% ipython --no-banner

In [1]: import numpy as np

In [2]: np.set_printoptions(precision=3, suppress=True, linewidth=120, floatmode="fixed")

In [3]: tidy = lambda a: np.round(a, 3) + 0

In [4]: E = np.maximum(np.array([[4],
   ...:     [-4],
   ...:     [1],
   ...:     [-5],
   ...:     [2],
   ...:     [-4],
   ...:     [-3],
   ...:     [4],
   ...:     [0],
   ...:     [3],
   ...:     [4],
   ...:     [-1],
   ...:     [-4],
   ...:     [-2],
   ...:     [-4],
   ...:     [-4],
   ...:     [2]]) @ np.array([[-2, -1, 1]]) + np.array([1, 3, 0]), 0)

In [5]: E
Out[5]: 
array([[ 0,  0,  4],
       [ 9,  7,  0],
       [ 0,  2,  1],
       [11,  8,  0],
       [ 0,  1,  2],
       [ 9,  7,  0],
       [ 7,  6,  0],
       [ 0,  0,  4],
       [ 1,  3,  0],
       [ 0,  0,  3],
       [ 0,  0,  4],
       [ 3,  4,  0],
       [ 9,  7,  0],
       [ 5,  5,  0],
       [ 9,  7,  0],
       [ 9,  7,  0],
       [ 0,  1,  2]])

In [6]: # rows 1 and 5 are equal

In [7]: z = E[:, 2] > np.median(E[:, 2])

In [8]: u = E[z].mean(axis=0) - E[~z].mean(axis=0)

In [9]: tidy(u)
Out[9]: array([-7.200, -5.529,  2.857])

In [10]: z.astype(int)
Out[10]: array([1, 0, 1, 0, 1, 0, 0, 1, 0, 1, 1, 0, 0, 0, 0, 0, 1])

In [11]: data = np.loadtxt("layer5.csv", delimiter=",")

In [12]: data
Out[12]: 
array([[-0.914, -0.002, -2.982],
       [-0.614, -0.008, -1.988],
       [ 0.577,  0.035,  2.010],
       [ 0.287,  0.001,  0.998],
       [ 0.622,  0.032,  1.981],
       [-0.904,  0.010, -3.005],
       [-0.342, -0.016, -1.007],
       [-0.001, -0.015, -0.017],
       [-0.887, -0.014, -3.046],
       [ 0.612, -0.025,  2.011],
       [ 0.278,  0.007,  1.011],
       [-0.593, -0.003, -2.014],
       [ 0.003, -0.002, -0.005],
       [-0.896, -0.010, -3.009],
       [-0.611, -0.018, -1.986],
       [ 0.877,  0.018,  2.999],
       [-0.901, -0.021, -2.982],
       [-0.306, -0.021, -1.004],
       [-0.900,  0.009, -2.995]])

In [13]: dist = np.linalg.norm(data[:, None] - data[None], axis=-1)

In [14]: dist.mean(axis=1).argmax()
Out[14]: np.int64(15)

In [15]: np.linalg.matrix_rank(dist ** 2)
Out[15]: np.int64(5)

In [16]: np.flatnonzero(dist[12] < dist.mean() / 2)
Out[16]: array([ 3,  6,  7, 10, 12, 17])

In [17]: dist.shape
Out[17]: (19, 19)

In [18]: vec = np.array([1, 1, 4])

In [19]: h1 = np.maximum(data @ vec, 0)

In [20]: tidy(np.tanh(data @ vec))
Out[20]: 
array([-1.000, -1.000,  1.000,  1.000,  1.000, -1.000, -1.000, -0.084, -1.000,  1.000,  1.000, -1.000, -0.019, -1.000,
       -1.000,  1.000, -1.000, -1.000, -1.000])

In [21]: F = np.loadtxt("dump.csv", delimiter=",")

In [22]: F
Out[22]: 
array([[ 1.200,  0.500,  0.200,  3.000],
       [ 1.000, -0.400,  1.400, -2.000],
       [ 1.200,  1.800, -0.300, 22.000],
       [-1.500,  0.200, -1.300, -1.000],
       [-1.500,  0.000,  1.100,  7.000],
       [-1.200,  0.100, -1.100,  4.000]])

In [23]: # column 3 dominates

In [24]: proj = F @ np.linalg.solve(F.T @ F, F.T)

In [25]: np.allclose(proj @ proj, proj)
Out[25]: True

In [26]: tidy(proj @ F[:, 1])
Out[26]: array([ 0.500, -0.400,  1.800,  0.200,  0.000,  0.100])

In [27]: tidy((np.eye(6) - proj) @ F)
Out[27]: 
array([[0.000, 0.000, 0.000, 0.000],
       [0.000, 0.000, 0.000, 0.000],
       [0.000, 0.000, 0.000, 0.000],
       [0.000, 0.000, 0.000, 0.000],
       [0.000, 0.000, 0.000, 0.000],
       [0.000, 0.000, 0.000, 0.000]])

In [28]: tidy(np.linalg.norm(F, 2))
Out[28]: np.float64(23.802)

In [29]: tidy(np.linalg.norm(F) ** 2 / np.linalg.norm(F, 2) ** 2)
Out[29]: np.float64(1.029)

In [30]: tidy(np.linalg.norm(F, 1)), tidy(np.linalg.norm(F, np.inf))
Out[30]: (np.float64(39.0), np.float64(25.3))

In [31]: print(tidy(np.linalg.norm(F, axis=1)))
[ 3.276  2.668 22.108  2.232  7.243  4.320]

In [32]: Q, _ = np.linalg.qr(np.array([[-1.3, -1.7, -0.8],
    ...:     [1.2, 0.6, 1.8],
    ...:     [-1.3, 0.2, 0.7],
    ...:     [-0.2, 0.4, -1.4],
    ...:     [0.4, 0.7, -0.3]]))

In [33]: A = Q @ Q.T

In [34]: tidy(A)
Out[34]: 
array([[ 0.735, -0.274, -0.055, -0.164, -0.300],
       [-0.274,  0.584, -0.068, -0.400, -0.060],
       [-0.055, -0.068,  0.988, -0.053, -0.041],
       [-0.164, -0.400, -0.053,  0.500,  0.246],
       [-0.300, -0.060, -0.041,  0.246,  0.194]])

In [35]: np.argsort(-np.linalg.norm(A, axis=0).round(6), kind="stable")[:3]
Out[35]: array([2, 0, 1])

In [36]: tidy(np.linalg.norm(A, 2) / np.linalg.norm(A))
Out[36]: np.float64(0.577)
